% python3 -q
>>> import numpy as np
>>> import numpy.linalg as la
>>> np.set_printoptions(precision=1, suppress=True, linewidth=140, floatmode="fixed")
>>> rnd = lambda a: np.round(a, 1) + 0
>>> A = np.load("case2.npy")
>>> A
array([[ 0.3,  1.5, -1.2, -1.4, -1.0, -1.6, -0.9, -1.3, -0.6],
       [ 0.4, -1.2, -0.1, -1.0, -1.8, -1.2,  0.9,  0.4, -0.4],
       [ 0.9,  4.2, -1.5, -0.6, -0.3,  1.4, -0.3,  2.0, -0.7]])
>>> rnd(A[0] @ A[2])
np.float64(5.4)
>>> la.norm(A, axis=1).argmax()
np.int64(2)
>>> rnd(la.norm(A[0], 1)), rnd(la.norm(A[0], np.inf))
(np.float64(9.8), np.float64(1.6))
>>> rnd(la.norm(A, axis=0))
array([1.0, 4.6, 1.9, 1.8, 2.1, 2.4, 1.3, 2.4, 1.0])
>>> rnd(la.norm(A) ** 2 / la.norm(A, 2) ** 2)
np.float64(1.6)
>>> F = np.load("mat.npy")
>>> F
array([[ 2,  2,  2,  2],
       [-2,  2,  2, -2],
       [ 0,  2, -2, -2],
       [-1, -2,  1,  1]])
>>> M2 = np.array([[-5, -5], [0, 4], [-5, -4], [-2, -1]])
>>> np.einsum("ij,ij->i", F, F)
array([16, 16, 12,  7])
>>> la.matrix_rank(np.vstack([F, M2.T]))
np.int64(4)
>>> np.einsum("ij->j", F)
array([-1,  4,  3, -1])
>>> F @ M2
array([[-24, -12],
       [  4,  12],
       [ 14,  18],
       [ -2,  -8]])
>>> Uu, sigma, Vt = la.svd(F)
>>> rnd(sigma)
array([4.7, 4.1, 3.5, 0.2])
>>> np.argmax(sigma[:-1] / (sigma[1:] + 1e-6)) + 1
np.int64(3)
>>> M2 = Uu[:, :3] @ np.diag(sigma[:3]) @ Vt[:3]
>>> la.matrix_rank(F, rtol=0.05)
np.int64(4)
>>> round(np.log10(la.cond(F)))
1
>>> la.cond(F) > 100
np.False_
>>> la.matrix_rank(F, rtol=0.1)
np.int64(3)
>>> rnd(np.abs(la.svd(F)[2][-1]))
array([0.6, 0.4, 0.3, 0.6])
>>> M = np.load("a.npy")
>>> M
array([[5, 0, 2, 1, 1],
       [1, 3, 5, 5, 0],
       [1, 2, 4, 0, 1],
       [3, 3, 3, 2, 3],
       [4, 2, 2, 2, 2],
       [3, 3, 3, 2, 3],
       [5, 5, 3, 2, 0],
       [0, 2, 3, 1, 1]])
>>> def softmax(z):
...     e = np.exp(z - z.max(axis=-1, keepdims=True))
...     return e / e.sum(axis=-1, keepdims=True)
... 
>>> rnd(softmax(M).sum(axis=1))
array([1.0, 1.0, 1.0, 1.0, 1.0, 1.0, 1.0, 1.0])
>>> rnd(softmax(10 * M[6]))
array([0.5, 0.5, 0.0, 0.0, 0.0])
>>> S = M @ M.T / np.sqrt(5)
>>> rnd(softmax(S))
array([[0.3, 0.0, 0.0, 0.0, 0.1, 0.0, 0.6, 0.0],
       [0.0, 1.0, 0.0, 0.0, 0.0, 0.0, 0.0, 0.0],
       [0.0, 0.4, 0.0, 0.1, 0.0, 0.1, 0.4, 0.0],
       [0.0, 0.0, 0.0, 0.2, 0.0, 0.2, 0.6, 0.0],
       [0.0, 0.0, 0.0, 0.1, 0.0, 0.1, 0.8, 0.0],
       [0.0, 0.0, 0.0, 0.2, 0.0, 0.2, 0.6, 0.0],
       [0.0, 0.0, 0.0, 0.0, 0.0, 0.0, 1.0, 0.0],
       [0.0, 0.8, 0.0, 0.1, 0.0, 0.1, 0.1, 0.0]])
>>> vec = np.array([2, 0, 3, 0, 0])
>>> y = M @ vec
>>> rnd(la.lstsq(M, y)[0])
array([2.0, 0.0, 3.0, 0.0, 0.0])
>>> rnd(la.pinv(M) @ M)
array([[1.0, 0.0, 0.0, 0.0, 0.0],
       [0.0, 1.0, 0.0, 0.0, 0.0],
       [0.0, 0.0, 1.0, 0.0, 0.0],
       [0.0, 0.0, 0.0, 1.0, 0.0],
       [0.0, 0.0, 0.0, 0.0, 1.0]])
>>> y
array([16, 17, 14, 15, 14, 15, 19,  9])
>>> rng = np.random.default_rng(426729)
>>> y = y + 0.1 * rng.normal(size=8)
>>> rnd(y)
array([16.1, 16.8, 14.1, 15.0, 13.9, 14.9, 19.1,  9.1])
>>> coef, *_ = la.lstsq(M, y)
>>> rnd(coef)
array([ 2.0,  0.0,  3.0, -0.1,  0.0])
>>> [round(float(la.norm(la.solve(M.T @ M + lam * np.eye(5), M.T @ y))), 2) for lam in (0, 1, 10, 100)]
[3.64, 3.41, 2.76, 1.92]
>>> coef.round()
array([ 2.0,  0.0,  3.0, -0.0, -0.0])
>>> rnd(la.norm(F, axis=1))
array([4.0, 4.0, 3.5, 2.6])
>>> rnd(la.norm(F[2] - F[1]))
np.float64(4.5)
>>> rnd(la.norm(F, 2))
np.float64(4.7)
>>> rnd(la.norm(F, "nuc"))
np.float64(12.5)
>>> rnd(la.norm(F, axis=0))
array([3.0, 4.0, 3.6, 3.6])
>>> rnd(la.norm(F, 1)), rnd(la.norm(F, np.inf))
(np.float64(8.0), np.float64(8.0))
>>> la.norm(F, axis=1).argmax()
np.int64(0)
>>> f, v = M[7], M[0]
>>> f @ f
np.int64(15)
>>> f @ v
np.int64(8)
>>> pr = (f @ v) / (f @ f) * f
>>> np.outer(f, v)
array([[ 0,  0,  0,  0,  0],
       [10,  0,  4,  2,  2],
       [15,  0,  6,  3,  3],
       [ 5,  0,  2,  1,  1],
       [ 5,  0,  2,  1,  1]])
>>> rnd(la.norm(f + v) ** 2 + la.norm(f - v) ** 2)
np.float64(92.0)
>>> la.matrix_rank(np.outer(f, v))
np.int64(1)
>>> M2 = np.array([[1, 3], [0, 0], [0, 0], [2, 2], [2, 2], [2, 1]])
>>> data = np.block([[np.zeros((6, 6)), M2], [M2.T, np.zeros((2, 2))]])
>>> data
array([[0.0, 0.0, 0.0, 0.0, 0.0, 0.0, 1.0, 3.0],
       [0.0, 0.0, 0.0, 0.0, 0.0, 0.0, 0.0, 0.0],
       [0.0, 0.0, 0.0, 0.0, 0.0, 0.0, 0.0, 0.0],
       [0.0, 0.0, 0.0, 0.0, 0.0, 0.0, 2.0, 2.0],
       [0.0, 0.0, 0.0, 0.0, 0.0, 0.0, 2.0, 2.0],
       [0.0, 0.0, 0.0, 0.0, 0.0, 0.0, 2.0, 1.0],
       [1.0, 0.0, 0.0, 2.0, 2.0, 2.0, 0.0, 0.0],
       [3.0, 0.0, 0.0, 2.0, 2.0, 1.0, 0.0, 0.0]])
>>> th = np.radians(30)
>>> R = np.eye(8)
>>> R[4, 4] = R[5, 5] = np.cos(th)
>>> R[4, 5], R[5, 4] = -np.sin(th), np.sin(th)
>>> rnd(R)
array([[ 1.0,  0.0,  0.0,  0.0,  0.0,  0.0,  0.0,  0.0],
       [ 0.0,  1.0,  0.0,  0.0,  0.0,  0.0,  0.0,  0.0],
       [ 0.0,  0.0,  1.0,  0.0,  0.0,  0.0,  0.0,  0.0],
       [ 0.0,  0.0,  0.0,  1.0,  0.0,  0.0,  0.0,  0.0],
       [ 0.0,  0.0,  0.0,  0.0,  0.9, -0.5,  0.0,  0.0],
       [ 0.0,  0.0,  0.0,  0.0,  0.5,  0.9,  0.0,  0.0],
       [ 0.0,  0.0,  0.0,  0.0,  0.0,  0.0,  1.0,  0.0],
       [ 0.0,  0.0,  0.0,  0.0,  0.0,  0.0,  0.0,  1.0]])
>>> M2 = data @ R.T
>>> rnd(la.det(R)), rnd(np.trace(R))
(np.float64(1.0), np.float64(7.7))
>>> rnd(la.svd(data, compute_uv=False)), rnd(la.svd(M2, compute_uv=False))
(array([5.4, 5.4, 1.5, 1.5, 0.0, 0.0, 0.0, 0.0]), array([5.4, 5.4, 1.5, 1.5, 0.0, 0.0, 0.0, 0.0]))
>>> np.allclose(data @ data.T, M2 @ M2.T)
True
>>> la.cond(data) > 100
np.True_
>>> np.argsort(-la.norm(data, axis=0).round(6), kind="stable")[:3]
array([7, 6, 0])
>>> [round(float(x), 1) for x in la.svd(data, compute_uv=False)[:3]]
[5.4, 5.4, 1.5]
>>> la.matrix_rank(data, rtol=0.1)
np.int64(4)
>>> rnd(la.norm(data, 2) / la.norm(data))
np.float64(0.7)
>>> X = np.minimum.outer(np.arange(1, 10), np.arange(1, 10)) * 3
>>> X
array([[ 3,  3,  3,  3,  3,  3,  3,  3,  3],
       [ 3,  6,  6,  6,  6,  6,  6,  6,  6],
       [ 3,  6,  9,  9,  9,  9,  9,  9,  9],
       [ 3,  6,  9, 12, 12, 12, 12, 12, 12],
       [ 3,  6,  9, 12, 15, 15, 15, 15, 15],
       [ 3,  6,  9, 12, 15, 18, 18, 18, 18],
       [ 3,  6,  9, 12, 15, 18, 21, 21, 21],
       [ 3,  6,  9, 12, 15, 18, 21, 24, 24],
       [ 3,  6,  9, 12, 15, 18, 21, 24, 27]])
>>> rnd(la.norm(X, axis=1))
array([ 9.0, 17.2, 24.7, 31.5, 37.3, 42.3, 46.3, 49.1, 50.6])
>>> rnd(la.norm(X, 2))
np.float64(110.0)
>>> rnd(la.norm(X, 1)), rnd(la.norm(X, np.inf))
(np.float64(135.0), np.float64(135.0))
>>> rnd(la.norm(X[2] - X[6]))
np.float64(23.6)
>>> rnd(la.norm(X, "nuc"))
np.float64(135.0)
>>> vec = np.array([1, 0, 3, 1, -3, -1, -2, 1, 1])
>>> y = X @ vec
>>> coef, lr = np.zeros(9), 1 / la.norm(X, 2) ** 2
>>> for i in range(250):
...     coef -= lr * X.T @ (X @ coef - y)
...     if i % 50 == 0: print(i, round(la.norm(X @ coef - y), 1))
... 
0 19.4
50 16.9
100 15.3
150 14.0
200 12.9
>>> rnd(la.cond(X))
np.float64(142.7)
>>> low = la.cholesky(X)
>>> rnd(low @ low.T)
array([[ 3.0,  3.0,  3.0,  3.0,  3.0,  3.0,  3.0,  3.0,  3.0],
       [ 3.0,  6.0,  6.0,  6.0,  6.0,  6.0,  6.0,  6.0,  6.0],
       [ 3.0,  6.0,  9.0,  9.0,  9.0,  9.0,  9.0,  9.0,  9.0],
       [ 3.0,  6.0,  9.0, 12.0, 12.0, 12.0, 12.0, 12.0, 12.0],
       [ 3.0,  6.0,  9.0, 12.0, 15.0, 15.0, 15.0, 15.0, 15.0],
       [ 3.0,  6.0,  9.0, 12.0, 15.0, 18.0, 18.0, 18.0, 18.0],
       [ 3.0,  6.0,  9.0, 12.0, 15.0, 18.0, 21.0, 21.0, 21.0],
       [ 3.0,  6.0,  9.0, 12.0, 15.0, 18.0, 21.0, 24.0, 24.0],
       [ 3.0,  6.0,  9.0, 12.0, 15.0, 18.0, 21.0, 24.0, 27.0]])
>>> Uu, sigma, Vt = la.svd(X, full_matrices=False)
>>> np.abs(Uu[:, 0]).round(6).argmax()
np.int64(8)
>>> np.allclose(Uu * sigma @ Vt, X)
True
>>> rnd(Uu.T @ X @ Vt.T)
array([[110.0,   0.0,   0.0,   0.0,   0.0,   0.0,   0.0,   0.0,   0.0],
       [  0.0,  12.4,   0.0,   0.0,   0.0,   0.0,   0.0,   0.0,   0.0],
       [  0.0,   0.0,   4.6,   0.0,   0.0,   0.0,   0.0,   0.0,   0.0],
       [  0.0,   0.0,   0.0,   2.5,   0.0,   0.0,   0.0,   0.0,   0.0],
       [  0.0,   0.0,   0.0,   0.0,   1.6,   0.0,   0.0,   0.0,   0.0],
       [  0.0,   0.0,   0.0,   0.0,   0.0,   1.2,   0.0,   0.0,   0.0],
       [  0.0,   0.0,   0.0,   0.0,   0.0,   0.0,   1.0,   0.0,   0.0],
       [  0.0,   0.0,   0.0,   0.0,   0.0,   0.0,   0.0,   0.8,   0.0],
       [  0.0,   0.0,   0.0,   0.0,   0.0,   0.0,   0.0,   0.0,   0.8]])
>>> rnd(sigma)
array([110.0,  12.4,   4.6,   2.5,   1.6,   1.2,   1.0,   0.8,   0.8])
>>> (sigma > 1e-8).sum()
np.int64(9)
>>> rnd(sigma / sigma[0])
array([1.0, 0.1, 0.0, 0.0, 0.0, 0.0, 0.0, 0.0, 0.0])
>>> feats = np.array([[1, -1, 1, -1, -1, 1, -1, 1],
...     [1, -1, 1, -1, 1, -1, 1, -1],
...     [1, 1, -1, -1, -1, -1, 1, 1]])
>>> M2 = feats / la.norm(feats, axis=1, keepdims=True)
>>> cov = M2 @ M2.T
>>> (cov - 2 * np.eye(3)).round(6).argmax(axis=1)
array([1, 0, 0])
>>> (np.abs(cov) > 0.9).astype(int)
array([[1, 0, 0],
       [0, 1, 0],
       [0, 0, 1]])
>>> np.degrees(np.arccos(np.clip(cov[2, 0], -1, 1)))
np.float64(90.0)
>>> np.argwhere(np.triu(np.abs(cov) > 0.95, 1))
array([], shape=(0, 2), dtype=int64)
>>> Uu, sigma, Vt = la.svd(feats, full_matrices=False)
>>> rnd(sigma / sigma[0])
array([1.0, 1.0, 1.0])
>>> rnd(Vt @ Vt.T)
array([[1.0, 0.0, 0.0],
       [0.0, 1.0, 0.0],
       [0.0, 0.0, 1.0]])
>>> Uu.shape, sigma.shape, Vt.shape
((3, 3), (3,), (3, 8))
>>> np.allclose(Uu * sigma @ Vt, feats)
True
>>> M2 = feats + rng.integers(-2, 3, (3, 1)) @ rng.integers(-2, 3, (1, 8))
>>> M2
array([[-1,  0,  3, -2, -1, -1,  1,  1],
       [ 1, -1,  1, -1,  1, -1,  1, -1],
       [ 5, -1, -5,  1, -1,  3, -3,  1]])
>>> rnd(la.svd(M2 - feats, compute_uv=False))
array([9.5, 0.0, 0.0])
>>> np.abs(M2 - feats).sum(axis=1)
array([10,  0, 20])
>>> la.matrix_rank(M2 - feats, tol=1e-8)
np.int64(1)
